>>> import numpy as np
>>> np.set_printoptions(precision=3, suppress=True, linewidth=100)
>>> E = np.array([[2, 0, -1, -5], [6, 0, -3, -15], [4, 0, -2, -10]])
>>> E
array([[  2,   0,  -1,  -5],
       [  6,   0,  -3, -15],
       [  4,   0,  -2, -10]])
>>> f, v = E[2], E[1]
>>> f @ v
np.int64(180)
>>> pr = (f @ v) / (f @ f) * f
>>> np.outer(f, v)
array([[ 24,   0, -12, -60],
       [  0,   0,   0,   0],
       [-12,   0,   6,  30],
       [-60,   0,  30, 150]])
>>> np.round(np.linalg.norm(f + v) ** 2 + np.linalg.norm(f - v) ** 2, 3)
np.float64(780.0)
>>> B = E[0, 0] * E[1:] - np.outer(E[1:, 0], E[0])
>>> B
array([[0, 0, 0, 0],
       [0, 0, 0, 0]])
>>> np.flatnonzero(~B.round(6).any(axis=1))
array([0, 1])
>>> K = np.load("block13.npy")
>>> K
array([[  1.1,   0.8,   1.3,   1.2],
       [  1.4,  -1.5,   1.4,   1. ],
       [  0.1,  -0.1,   0.3,   0.4],
       [ -0.2,  -1.8,   0.1,  -0.4],
       [  2. ,   6. ,  16. , -15. ],
       [  0.1,  -1.6,   0.7,  -2.3],
       [ -0.7,  -0.5,   0.1,  -1. ],
       [ -0.4,   0.6,  -0.9,   2. ],
       [  0.4,   1.7,   1.6,  -0.5],
       [ -1. ,  -0.2,  -1. ,   1.1],
       [ -0.8,  -2. ,   1. ,  -1.2],
       [ -0.1,   0.8,   1.2,   0.4],
       [ -0.3,  -1.9,  -0.7,   2. ]])
>>> # row 4 dominates
>>> Ac = K - K.mean(axis=0)
>>> left, sv, VT = np.linalg.svd(Ac, full_matrices=False)
>>> np.abs(VT[0]).argmax()
np.int64(2)
>>> np.linalg.matrix_rank(Ac)
np.int64(4)
>>> np.round(Ac.mean(axis=0), 3) + 0
array([0., 0., 0., 0.])
>>> np.abs(left[:, 0]).argmax()
np.int64(4)
>>> (np.sign(left[:, 0]) == np.sign(left[0, 0])).astype(int)
array([1, 1, 1, 1, 0, 1, 1, 1, 0, 1, 1, 1, 1])
>>> VT[0] * np.sign(VT[0, np.abs(VT[0]).argmax()])
array([ 0.092,  0.28 ,  0.679, -0.672])
>>> labels = K[:, 1] > np.median(K[:, 1])
>>> f = K[labels].mean(axis=0) - K[~labels].mean(axis=0)
>>> round(float((((K - K.mean(axis=0)) @ f > 0) == labels).mean()), 3)
0.692
>>> ((K - K.mean(axis=0)) @ f > 0).astype(int)
array([0, 0, 0, 0, 1, 0, 0, 0, 1, 0, 0, 0, 0])
>>> f
array([ 0.731,  2.99 ,  3.021, -1.802])
>>> P = K @ np.linalg.solve(K.T @ K, K.T)
>>> np.round(np.linalg.eigvalsh(P), 3) + 0
array([0., 0., 0., 0., 0., 0., 0., 0., 0., 1., 1., 1., 1.])
>>> P @ K[:, 1]
array([ 0.8, -1.5, -0.1, -1.8,  6. , -1.6, -0.5,  0.6,  1.7, -0.2, -2. ,  0.8, -1.9])
>>> Ac = (K - K.mean(axis=0)) / K.std(axis=0)
>>> Ac.std(axis=0)
array([1., 1., 1., 1.])
>>> np.argwhere(np.abs(Ac) > 2)
array([[4, 0],
       [4, 1],
       [4, 2],
       [4, 3]])
>>> b = np.linalg.lstsq(np.delete(Ac, 3, axis=1), Ac[:, 3])[0]
>>> np.abs(b).argmax()
np.int64(2)
>>> b
array([ 0.257,  0.165, -1.285])
>>> O, r_ = np.linalg.qr(K)
>>> np.round(O.T @ O, 3) + 0
array([[1., 0., 0., 0.],
       [0., 1., 0., 0.],
       [0., 0., 1., 0.],
       [0., 0., 0., 1.]])
>>> round(float(np.trace(O @ O.T)), 3)
4.0
>>> np.round(abs(r_[0, 0]), 3), round(float(np.linalg.norm(K[:, 0])), 3)
(np.float64(3.127), 3.127)
>>> O @ r_
array([[  1.1,   0.8,   1.3,   1.2],
       [  1.4,  -1.5,   1.4,   1. ],
       [  0.1,  -0.1,   0.3,   0.4],
       [ -0.2,  -1.8,   0.1,  -0.4],
       [  2. ,   6. ,  16. , -15. ],
       [  0.1,  -1.6,   0.7,  -2.3],
       [ -0.7,  -0.5,   0.1,  -1. ],
       [ -0.4,   0.6,  -0.9,   2. ],
       [  0.4,   1.7,   1.6,  -0.5],
       [ -1. ,  -0.2,  -1. ,   1.1],
       [ -0.8,  -2. ,   1. ,  -1.2],
       [ -0.1,   0.8,   1.2,   0.4],
       [ -0.3,  -1.9,  -0.7,   2. ]])
>>> r_
array([[ -3.127,  -4.493, -11.732,   9.104],
       [  0.   ,   6.025,   7.223,  -7.589],
       [  0.   ,   0.   ,  -8.817,   9.399],
       [  0.   ,   0.   ,   0.   ,   4.037]])
>>> W0 = np.array([[-5, 0, 7, 3],
...     [-5, 0, 7, 3],
...     [-6, -1, 6, 2],
...     [-6, -1, 6, 2],
...     [-6, -1, 6, 2]])
>>> B = np.array([[3, 1, 0], [3, 2, 0]])
>>> W2 = np.kron(B, E)
>>> round(float(np.linalg.norm(W2, 2)), 3), round(float(np.linalg.norm(B, 2) * np.linalg.norm(E, 2)), 3)
(97.431, 97.431)
>>> Ac = K - K.mean(axis=0)
>>> evecs = np.linalg.svd(Ac)[2][:1]
>>> B = Ac - Ac @ evecs.T @ evecs
>>> np.diag(evecs.T @ evecs)
array([0.008, 0.079, 0.461, 0.452])
>>> B.std(axis=0)
array([0.641, 1.149, 0.477, 0.76 ])
>>> np.cov(Ac @ evecs.T, rowvar=False)
array(41.656)
>>> (Ac @ evecs.T).std(axis=0)
array([6.201])
>>> W0.ravel(order="F")
array([-5, -5, -6, -6, -6,  0,  0, -1, -1, -1,  7,  7,  6,  6,  6,  3,  3,  2,  2,  2])
>>> W0.reshape(-1, 2)
array([[-5,  0],
       [ 7,  3],
       [-5,  0],
       [ 7,  3],
       [-6, -1],
       [ 6,  2],
       [-6, -1],
       [ 6,  2],
       [-6, -1],
       [ 6,  2]])
>>> W0.reshape(2, -1)
array([[-5,  0,  7,  3, -5,  0,  7,  3, -6, -1],
       [ 6,  2, -6, -1,  6,  2, -6, -1,  6,  2]])
>>> t3 = W0.reshape(5, 2, -1)
>>> t3.transpose(1, 0, 2)
array([[[-5,  0],
        [-5,  0],
        [-6, -1],
        [-6, -1],
        [-6, -1]],

       [[ 7,  3],
        [ 7,  3],
        [ 6,  2],
        [ 6,  2],
        [ 6,  2]]])
>>> t3[:, 0]
array([[-5,  0],
       [-5,  0],
       [-6, -1],
       [-6, -1],
       [-6, -1]])
>>> np.swapaxes(t3, 1, 2)[4]
array([[-6,  6],
       [-1,  2]])
>>> t3.shape
(5, 2, 2)
>>> np.einsum("ihd,jhd->hij", t3, t3).shape
(2, 5, 5)
>>> t3.sum(axis=1)
array([[2, 3],
       [2, 3],
       [0, 1],
       [0, 1],
       [0, 1]])
>>> def softmax(z):
...     e = np.exp(z - z.max(axis=-1, keepdims=True))
...     return e / e.sum(axis=-1, keepdims=True)
... 
>>> softmax(W0).sum(axis=1)
array([1., 1., 1., 1., 1.])
>>> np.round(softmax(W0[1] + -2), 3) + 0
array([0.   , 0.001, 0.981, 0.018])
>>> np.round(softmax(W0[1]), 3) + 0
array([0.   , 0.001, 0.981, 0.018])
>>> att = W0 @ W0.T / np.sqrt(4)
>>> softmax(att)
array([[0.445, 0.445, 0.037, 0.037, 0.037],
       [0.445, 0.445, 0.037, 0.037, 0.037],
       [0.262, 0.262, 0.159, 0.159, 0.159],
       [0.262, 0.262, 0.159, 0.159, 0.159],
       [0.262, 0.262, 0.159, 0.159, 0.159]])
>>> M = np.load("test2.npy")
>>> M
array([[ 0.8  , -0.5  ,  0.5  , -0.9  ,  0.2  ],
       [-1.148,  0.309, -0.219, -0.025,  1.414],
       [-1.1  ,  0.3  , -0.2  ,  0.   ,  1.4  ]])
>>> np.argsort(-np.linalg.norm(M, axis=0).round(6), kind="stable")[:3]
array([4, 0, 3])
>>> [round(float(x), 3) for x in np.linalg.svd(M, compute_uv=False)[:3]]
[2.656, 1.302, 0.028]
>>> np.linalg.cond(M) > 100
np.False_
>>> F = np.load("sample19.npy")
>>> F
array([[ 0.993,  0.117],
       [ 0.117, -0.993]])
>>> # equal to its transpose
>>> B = np.linalg.inv(F)
>>> B
array([[ 0.993,  0.117],
       [ 0.117, -0.993]])
>>> (np.abs(B) > 1e-9).astype(int)
array([[1, 1],
       [1, 1]])
>>> round(float(np.linalg.det(F) * np.linalg.det(B)), 3)
1.0
